In [1]: import numpy as np

In [2]: np.set_printoptions(precision=2, suppress=True, linewidth=100)

In [3]: E = np.loadtxt("case12.csv", delimiter=",")

In [4]: E
Out[4]: 
array([[ 0.02,  0.14, -0.32, -0.73,  0.31],
       [ 0.66,  2.26, -0.5 ,  0.11, -0.85],
       [ 0.19, -1.18, -0.15,  1.33,  1.15]])

In [5]: u = np.array([1, 0])

In [6]: np.correlate(E[2], E[0], "full")
Out[6]: array([ 0.06, -0.5 ,  0.75,  0.93, -0.73, -1.31, -0.18,  0.19,  0.02])

In [7]: np.cross(E[2, :3], E[0, :3])
Out[7]: array([0.4 , 0.06, 0.05])

In [8]: arr = np.array([[2, 18, 1, 9], [-2, -18, -1, -9], [1, 9, -2, -18], [-1, -9, 2, 18]])

In [9]: # looks like rank 2

In [10]: np.linalg.cond(arr) > 100
Out[10]: np.True_

In [11]: feats = np.tanh(np.array([[-1.3, 1.2],
    ...:     [-0.2, 0.4],
    ...:     [1.4, 1.1],
    ...:     [-0.8, 0.2],
    ...:     [0.1, 0.3],
    ...:     [0.4, -2.0],
    ...:     [0.1, 0.5],
    ...:     [0.1, 1.4],
    ...:     [0.6, 0.0],
    ...:     [-1.4, -0.2],
    ...:     [1.5, 0.3],
    ...:     [1.8, 0.1],
    ...:     [-2.2, 1.0],
    ...:     [1.3, -0.7],
    ...:     [-0.1, -3.0],
    ...:     [0.8, -0.6],
    ...:     [-1.1, -0.5],
    ...:     [1.8, -0.3],
    ...:     [-0.4, -0.5],
    ...:     [-0.7, 0.1],
    ...:     [-0.5, 0.2],
    ...:     [0.5, 0.1],
    ...:     [0.2, -0.8],
    ...:     [-1.2, 0.4],
    ...:     [0.1, -0.8],
    ...:     [0.9, -0.1],
    ...:     [1.4, 0.8]]) @ np.array([[-0.3, -1.6, 1.9, 0.3], [-0.2, 0.1, -1.6, 0.4]]))

In [12]: feats.round(2) + 0
Out[12]: 
array([[ 0.15,  0.98, -1.  ,  0.09],
       [-0.02,  0.35, -0.77,  0.1 ],
       [-0.56, -0.97,  0.72,  0.7 ],
       [ 0.2 ,  0.86, -0.95, -0.16],
       [-0.09, -0.13, -0.28,  0.15],
       [ 0.27, -0.69,  1.  , -0.59],
       [-0.13, -0.11, -0.54,  0.23],
       [-0.3 , -0.02, -0.97,  0.53],
       [-0.18, -0.74,  0.81,  0.18],
       [ 0.43,  0.98, -0.98, -0.46],
       [-0.47, -0.98,  0.98,  0.52],
       [-0.51, -0.99,  1.  ,  0.52],
       [ 0.43,  1.  , -1.  , -0.25],
       [-0.24, -0.97,  1.  ,  0.11],
       [ 0.56, -0.14,  1.  , -0.84],
       [-0.12, -0.87,  0.99,  0.  ],
       [ 0.41,  0.94, -0.86, -0.49],
       [-0.45, -0.99,  1.  ,  0.4 ],
       [ 0.22,  0.53,  0.04, -0.31],
       [ 0.19,  0.81, -0.9 , -0.17],
       [ 0.11,  0.68, -0.85, -0.07],
       [-0.17, -0.66,  0.66,  0.19],
       [ 0.1 , -0.38,  0.93, -0.25],
       [ 0.27,  0.96, -0.99, -0.2 ],
       [ 0.13, -0.24,  0.9 , -0.28],
       [-0.24, -0.9 ,  0.95,  0.23],
       [-0.52, -0.97,  0.88,  0.63]])

In [13]: np.einsum("ij,ji->", arr, arr)
Out[13]: np.int64(640)

In [14]: np.round(np.poly(arr), 2) + 0
Out[14]: array([   1.,    0., -320.,    0.,    0.])

In [15]: round(float(np.linalg.det(2 * arr)), 2), round(float(np.linalg.det(arr)), 2)
Out[15]: (0.0, 0.0)

In [16]: round(np.linalg.det(arr.T), 2)
Out[16]: np.float64(-0.0)

In [17]: np.einsum("ii->", arr)
Out[17]: np.int64(0)
